$ ipython --no-banner

In [1]: import numpy as np

In [2]: from numpy import linalg as LA

In [3]: np.set_printoptions(precision=3, suppress=True, linewidth=200, sign=" ")

In [4]: rd = lambda a: np.round(a, 3) + 0

In [5]: X = np.load("data.npy")

In [6]: X
Out[6]: 
array([[-2.,  1., -1.,  1.,  3.,  2.,  2., -3.],
       [ 1., -2., -1.,  1.,  3.,  2.,  2., -3.],
       [-1., -1., -2., -1., -3., -2., -2.,  3.],
       [ 1.,  1., -1., -2.,  3.,  2.,  2., -3.],
       [ 3.,  3., -3.,  3.,  6.,  6.,  6., -9.],
       [ 2.,  2., -2.,  2.,  6.,  1.,  4., -6.],
       [ 2.,  2., -2.,  2.,  6.,  4.,  1., -6.],
       [-3., -3.,  3., -3., -9., -6., -6.,  6.]])

In [7]: rng = np.random.default_rng(53)

In [8]: labels = rng.permutation(8)

In [9]: labels
Out[9]: array([ 4,  1,  7,  0,  2,  6,  5,  3])

In [10]: Y = X[labels][:, labels]

In [11]: np.allclose(Y, X)
Out[11]: False

In [12]: Y
Out[12]: 
array([[ 6.,  3., -9.,  3., -3.,  6.,  6.,  3.],
       [ 3., -2., -3.,  1., -1.,  2.,  2.,  1.],
       [-9., -3.,  6., -3.,  3., -6., -6., -3.],
       [ 3.,  1., -3., -2., -1.,  2.,  2.,  1.],
       [-3., -1.,  3., -1., -2., -2., -2., -1.],
       [ 6.,  2., -6.,  2., -2.,  1.,  4.,  2.],
       [ 6.,  2., -6.,  2., -2.,  4.,  1.,  2.],
       [ 3.,  1., -3.,  1., -1.,  2.,  2., -2.]])

In [13]: rd(np.sort(np.abs(LA.eigvals(Y))))
Out[13]: array([  3.,   3.,   3.,   3.,   3.,   3.,   3.,  27.])

In [14]: ev, evecs = LA.eigh(X)

In [15]: x0 = np.array([1, 2, -2, -1, -2, 1, 1, 2])

In [16]: x0 @ X @ x0 / (x0 @ x0), rd(ev[0]), rd(ev[-1])
Out[16]: (np.float64(-2.2), np.float64(-3.0), np.float64(27.0))

In [17]: rd(evecs * np.abs(ev) @ evecs.T)
Out[17]: 
array([[ 3.8,  0.8, -0.8,  0.8,  2.4,  1.6,  1.6, -2.4],
       [ 0.8,  3.8, -0.8,  0.8,  2.4,  1.6,  1.6, -2.4],
       [-0.8, -0.8,  3.8, -0.8, -2.4, -1.6, -1.6,  2.4],
       [ 0.8,  0.8, -0.8,  3.8,  2.4,  1.6,  1.6, -2.4],
       [ 2.4,  2.4, -2.4,  2.4, 10.2,  4.8,  4.8, -7.2],
       [ 1.6,  1.6, -1.6,  1.6,  4.8,  6.2,  3.2, -4.8],
       [ 1.6,  1.6, -1.6,  1.6,  4.8,  3.2,  6.2, -4.8],
       [-2.4, -2.4,  2.4, -2.4, -7.2, -4.8, -4.8, 10.2]])

In [18]: x0 @ X @ x0
Out[18]: np.float64(-44.0)

In [19]: (np.sign(evecs[:, -1].round(6)) == np.sign(evecs[0, -1].round(6))).astype(int)
Out[19]: array([ 1,  1,  0,  1,  1,  1,  1,  0])

In [20]: x0 = np.array([-3, -1, -7, 7, -9, 1, -2, -4])

In [21]: y = X @ x0

In [22]: y
Out[22]: array([  2.,  -4.,  28., -28.,   6., -17.,  -8.,  33.])

In [23]: rd(LA.solve(X, 3 * y))
Out[23]: array([ -9.,  -3., -21.,  21., -27.,   3.,  -6., -12.])
